% ipython --no-banner

In [1]: import numpy as np

In [2]: from numpy import linalg as LA

In [3]: np.set_printoptions(precision=1, suppress=True, linewidth=140)

In [4]: arr = np.loadtxt("test18.csv", delimiter=",")

In [5]: print(arr)
[[ 1.2 -1.1 -2.1 -2. ]
 [ 1.  -0.9 -2.  -1.9]
 [ 1.  -1.1 -2.1 -2.2]
 [ 0.9 -1.1 -2.  -2.2]
 [ 1.  -1.  -1.9 -2.1]
 [ 0.9 -1.  -1.9 -1.9]
 [ 1.  -1.  -2.1 -2.1]
 [ 1.1 -0.9 -1.9 -2.1]
 [ 1.  -1.1 -2.1 -1.9]
 [ 1.1 -1.1 -2.  -1.9]
 [ 0.9 -0.9 -2.  -1.9]
 [ 1.1 -0.9 -2.1 -2. ]
 [ 1.1 -1.  -2.  -2. ]
 [ 1.  -1.  -2.  -2.1]
 [ 1.8 -1.   2.1 -2. ]
 [ 1.9 -1.   1.9 -1.9]
 [ 2.  -0.9  2.  -2.1]
 [ 2.  -1.2  2.  -2. ]
 [ 2.1 -0.9  2.  -2. ]
 [ 2.  -0.9  2.  -2.1]
 [ 2.  -1.1  2.  -2.1]
 [ 2.  -1.1  1.9 -2. ]
 [ 2.  -1.2  2.  -2. ]
 [ 2.  -1.1  2.  -1.8]
 [ 2.  -0.9  2.1 -2.2]
 [ 2.  -0.9  2.  -1.9]
 [ 2.  -1.   2.  -1.9]
 [ 1.8 -1.   1.8 -1.8]]

In [6]: print(arr.reshape(2, -1))
[[ 1.2 -1.1 -2.1 -2.   1.  -0.9 -2.  -1.9  1.  -1.1 -2.1 -2.2  0.9 -1.1 -2.  -2.2  1.  -1.  -1.9 -2.1  0.9 -1.  -1.9 -1.9  1.  -1.  -2.1
  -2.1  1.1 -0.9 -1.9 -2.1  1.  -1.1 -2.1 -1.9  1.1 -1.1 -2.  -1.9  0.9 -0.9 -2.  -1.9  1.1 -0.9 -2.1 -2.   1.1 -1.  -2.  -2.   1.  -1.
  -2.  -2.1]
 [ 1.8 -1.   2.1 -2.   1.9 -1.   1.9 -1.9  2.  -0.9  2.  -2.1  2.  -1.2  2.  -2.   2.1 -0.9  2.  -2.   2.  -0.9  2.  -2.1  2.  -1.1  2.
  -2.1  2.  -1.1  1.9 -2.   2.  -1.2  2.  -2.   2.  -1.1  2.  -1.8  2.  -0.9  2.1 -2.2  2.  -0.9  2.  -1.9  2.  -1.   2.  -1.9  1.8 -1.
   1.8 -1.8]]

In [7]: print(arr.ravel(order="F"))
[ 1.2  1.   1.   0.9  1.   0.9  1.   1.1  1.   1.1  0.9  1.1  1.1  1.   1.8  1.9  2.   2.   2.1  2.   2.   2.   2.   2.   2.   2.   2.
  1.8 -1.1 -0.9 -1.1 -1.1 -1.  -1.  -1.  -0.9 -1.1 -1.1 -0.9 -0.9 -1.  -1.  -1.  -1.  -0.9 -1.2 -0.9 -0.9 -1.1 -1.1 -1.2 -1.1 -0.9 -0.9
 -1.  -1.  -2.1 -2.  -2.1 -2.  -1.9 -1.9 -2.1 -1.9 -2.1 -2.  -2.  -2.1 -2.  -2.   2.1  1.9  2.   2.   2.   2.   2.   1.9  2.   2.   2.1
  2.   2.   1.8 -2.  -1.9 -2.2 -2.2 -2.1 -1.9 -2.1 -2.1 -1.9 -1.9 -1.9 -2.  -2.  -2.1 -2.  -1.9 -2.1 -2.  -2.  -2.1 -2.1 -2.  -2.  -1.8
 -2.2 -1.9 -1.9 -1.8]

In [8]: blk = arr.reshape(28, 2, -1)

In [9]: print(blk.transpose(1, 0, 2))
[[[ 1.2 -1.1]
  [ 1.  -0.9]
  [ 1.  -1.1]
  [ 0.9 -1.1]
  [ 1.  -1. ]
  [ 0.9 -1. ]
  [ 1.  -1. ]
  [ 1.1 -0.9]
  [ 1.  -1.1]
  [ 1.1 -1.1]
  [ 0.9 -0.9]
  [ 1.1 -0.9]
  [ 1.1 -1. ]
  [ 1.  -1. ]
  [ 1.8 -1. ]
  [ 1.9 -1. ]
  [ 2.  -0.9]
  [ 2.  -1.2]
  [ 2.1 -0.9]
  [ 2.  -0.9]
  [ 2.  -1.1]
  [ 2.  -1.1]
  [ 2.  -1.2]
  [ 2.  -1.1]
  [ 2.  -0.9]
  [ 2.  -0.9]
  [ 2.  -1. ]
  [ 1.8 -1. ]]

 [[-2.1 -2. ]
  [-2.  -1.9]
  [-2.1 -2.2]
  [-2.  -2.2]
  [-1.9 -2.1]
  [-1.9 -1.9]
  [-2.1 -2.1]
  [-1.9 -2.1]
  [-2.1 -1.9]
  [-2.  -1.9]
  [-2.  -1.9]
  [-2.1 -2. ]
  [-2.  -2. ]
  [-2.  -2.1]
  [ 2.1 -2. ]
  [ 1.9 -1.9]
  [ 2.  -2.1]
  [ 2.  -2. ]
  [ 2.  -2. ]
  [ 2.  -2.1]
  [ 2.  -2.1]
  [ 1.9 -2. ]
  [ 2.  -2. ]
  [ 2.  -1.8]
  [ 2.1 -2.2]
  [ 2.  -1.9]
  [ 2.  -1.9]
  [ 1.8 -1.8]]]

In [10]: print(np.einsum("ihd,jhd->hij", blk, blk).shape)
(2, 28, 28)

In [11]: print(np.swapaxes(blk, 1, 2)[23])
[[ 2.   2. ]
 [-1.1 -1.8]]

In [12]: A2 = np.c_[arr[:, :2] @ np.array([[3, -3], [-1, -2]]), np.array([0, 2, 1, 2, 1, 2, 0, -3, 3, 1, 0, 0, 2, 1, -2, 3, 0, 2, -3, -3, -1, -3, 1, 2, 0, -1, 0, 0])]

In [13]: print(A2)
[[ 4.7 -1.4  0. ]
 [ 3.9 -1.2  2. ]
 [ 4.1 -0.8  1. ]
 [ 3.8 -0.5  2. ]
 [ 4.  -1.   1. ]
 [ 3.7 -0.7  2. ]
 [ 4.  -1.   0. ]
 [ 4.2 -1.5 -3. ]
 [ 4.1 -0.8  3. ]
 [ 4.4 -1.1  1. ]
 [ 3.6 -0.9  0. ]
 [ 4.2 -1.5  0. ]
 [ 4.3 -1.3  2. ]
 [ 4.  -1.   1. ]
 [ 6.4 -3.4 -2. ]
 [ 6.7 -3.7  3. ]
 [ 6.9 -4.2  0. ]
 [ 7.2 -3.6  2. ]
 [ 7.2 -4.5 -3. ]
 [ 6.9 -4.2 -3. ]
 [ 7.1 -3.8 -1. ]
 [ 7.1 -3.8 -3. ]
 [ 7.2 -3.6  1. ]
 [ 7.1 -3.8  2. ]
 [ 6.9 -4.2  0. ]
 [ 6.9 -4.2 -1. ]
 [ 7.  -4.   0. ]
 [ 6.4 -3.4  0. ]]

In [14]: print(np.round(LA.norm(A2 - arr @ LA.lstsq(arr, A2)[0], axis=0), 1) + 0)
[0.  0.  7.3]

In [15]: print(np.round(LA.lstsq(arr, A2[:, 0])[0], 1) + 0)
[ 3. -1.  0.  0.]

In [16]: print(LA.matrix_rank(A2))
3

In [17]: print(LA.matrix_rank(np.c_[arr, A2]))
5

In [18]: A2 = np.array([[2, 1, 0], [2, 0, 0], [2, 1, 1]])

In [19]: A2[-1] = A2[0]

In [20]: E = A2 + 0.3 * np.eye(3)

In [21]: print(E)
[[2.3 1.  0. ]
 [2.  0.3 0. ]
 [2.  1.  0.3]]

In [22]: A2 = np.array([[3, -9, -7], [-2, 2, 7], [-2, -8, -9]])

In [23]: print(LA.matrix_rank(np.vstack([E, A2.T])))
3

In [24]: print(np.einsum("ij,ij->i", E, E))
[6.3 4.1 5.1]

In [25]: print(np.einsum("ik,kj->ij", E, A2))
[[  4.9 -18.7  -9.1]
 [  5.4 -17.4 -11.9]
 [  3.4 -18.4  -9.7]]

In [26]: print(LA.matrix_rank(E @ A2))
3

In [27]: print(A2.T @ E.T)
[[  4.9   5.4   3.4]
 [-18.7 -17.4 -18.4]
 [ -9.1 -11.9  -9.7]]
